% ipython --no-banner

In [1]: import numpy as np

In [2]: np.set_printoptions(suppress=True, linewidth=100)

In [3]: rd = lambda a: np.round(a, 2) + 0

In [4]: E = np.array([[-0.2, -0.1, -0.5, 1.3, 0.1, 1.2, 0.0, 0.6],
   ...:     [0.6, 0.6, 1.0, -2.0, -0.3, 1.2, 0.1, -1.0],
   ...:     [-0.1, 0.7, -0.7, -0.6, -0.2, 0.0, -1.5, -1.0],
   ...:     [0.2, 0.0, 1.1, 0.8, -1.0, 0.3, -0.6, -1.5],
   ...:     [-0.4, 0.4, 2.7, -0.7, -0.2, -0.6, 0.1, -1.7],
   ...:     [-0.2, -0.2, 0.0, -1.0, 1.5, 0.6, -0.2, -0.2],
   ...:     [-1.2, -0.6, -0.6, 1.8, -1.0, 0.2, -1.0, 0.6],
   ...:     [-2.0, 0.4, 1.0, 0.5, -0.5, -0.3, -0.3, 0.0],
   ...:     [1.0, -1.3, -1.3, -0.5, 0.5, 0.3, 0.3, -0.6]])

In [5]: rng = np.random.default_rng(951)

In [6]: E[5] = E[8] + 0.02 * rng.normal(size=8)

In [7]: print(rd(E))
[[-0.2  -0.1  -0.5   1.3   0.1   1.2   0.    0.6 ]
 [ 0.6   0.6   1.   -2.   -0.3   1.2   0.1  -1.  ]
 [-0.1   0.7  -0.7  -0.6  -0.2   0.   -1.5  -1.  ]
 [ 0.2   0.    1.1   0.8  -1.    0.3  -0.6  -1.5 ]
 [-0.4   0.4   2.7  -0.7  -0.2  -0.6   0.1  -1.7 ]
 [ 1.01 -1.32 -1.27 -0.5   0.51  0.3   0.29 -0.6 ]
 [-1.2  -0.6  -0.6   1.8  -1.    0.2  -1.    0.6 ]
 [-2.    0.4   1.    0.5  -0.5  -0.3  -0.3   0.  ]
 [ 1.   -1.3  -1.3  -0.5   0.5   0.3   0.3  -0.6 ]]

In [8]: out = np.c_[E[:, :6] @ np.array([[-1, -2, -1, 0, 2, 0],
   ...:     [1, 0, 0, -2, 2, -1],
   ...:     [1, -2, 0, 2, 1, 0],
   ...:     [2, 0, 0, -1, 2, 1],
   ...:     [-2, -2, 1, -2, 0, -1],
   ...:     [0, -2, -2, 1, 1, -2]]), np.array([2, -2, 1, -1, -1, 0, -2, -2, -2])]

In [9]: print(rd(out))
[[ 2.   -1.2  -2.1  -1.1   2.7  -1.1   2.  ]
 [-2.4  -5.   -3.3   4.6   0.6  -4.7  -2.  ]
 [-0.7   2.   -0.1  -1.8  -0.7  -1.1   1.  ]
 [ 4.5  -1.2  -1.8   3.7   3.4   1.2  -1.  ]
 [ 2.5  -3.    1.4   5.1   0.7   0.3  -1.  ]
 [-5.62 -1.09 -1.09 -0.12 -2.61 -0.28  0.  ]
 [ 5.6   5.2  -0.2   0.4  -0.4   3.   -2.  ]
 [ 5.4   3.6   2.1   1.4  -1.5   1.2  -2.  ]
 [-5.6  -1.   -1.1  -0.2  -2.6  -0.3  -2.  ]]

In [10]: print(rd(np.linalg.lstsq(E, out[:, 0])[0]))
[-1.  1.  1.  2. -2.  0.  0.  0.]

In [11]: print(np.linalg.matrix_rank(out))
7

In [12]: print(rd(np.linalg.norm(np.linalg.qr(E)[0].T @ out, axis=0) ** 2 / ((out ** 2).sum(axis=0) + 1e-12)))
[1.   1.   1.   1.   1.   1.   0.92]

In [13]: def softmax(z):
    ...:     e = np.exp(z - z.max(axis=-1, keepdims=True))
    ...:     return e / e.sum(axis=-1, keepdims=True)
    ...: 

In [14]: print(rd(softmax(E).sum(axis=1)))
[1. 1. 1. 1. 1. 1. 1. 1. 1.]

In [15]: print(rd(softmax(E[8] + 3)))
[0.31 0.03 0.03 0.07 0.19 0.15 0.15 0.06]

In [16]: att = E @ E.T / np.sqrt(8)

In [17]: print(softmax(att).round(6).argmax(axis=1))
[0 1 2 3 4 8 6 7 8]

In [18]: print(rd(softmax(att)[8] @ E))
[ 0.7  -0.9  -0.87 -0.38  0.27  0.36  0.08 -0.59]

In [19]: J = np.loadtxt("dump.csv", delimiter=",")

In [20]: print(J)
[[1. 3. 0. 0. 0. 2. 1. 0.]
 [2. 0. 1. 3. 3. 2. 0. 2.]
 [7. 3. 3. 9. 9. 8. 1. 6.]]

In [21]: # column 4 repeats column 3

In [22]: r = np.linalg.matrix_rank(J)

In [23]: print(r)
2

In [24]: null = np.linalg.svd(J)[2][r:].T

In [25]: print(np.allclose(J @ null, 0))
True

In [26]: print(null.shape)
(8, 6)

In [27]: print([int(np.linalg.matrix_rank(np.delete(J, i, axis=0))) for i in range(3)])
[2, 2, 2]

In [28]: print([int(np.linalg.matrix_rank(J[:, :j + 1])) for j in range(8)])
[1, 2, 2, 2, 2, 2, 2, 2]

In [29]: print(rd(J @ null))
[[0. 0. 0. 0. 0. 0.]
 [0. 0. 0. 0. 0. 0.]
 [0. 0. 0. 0. 0. 0.]]
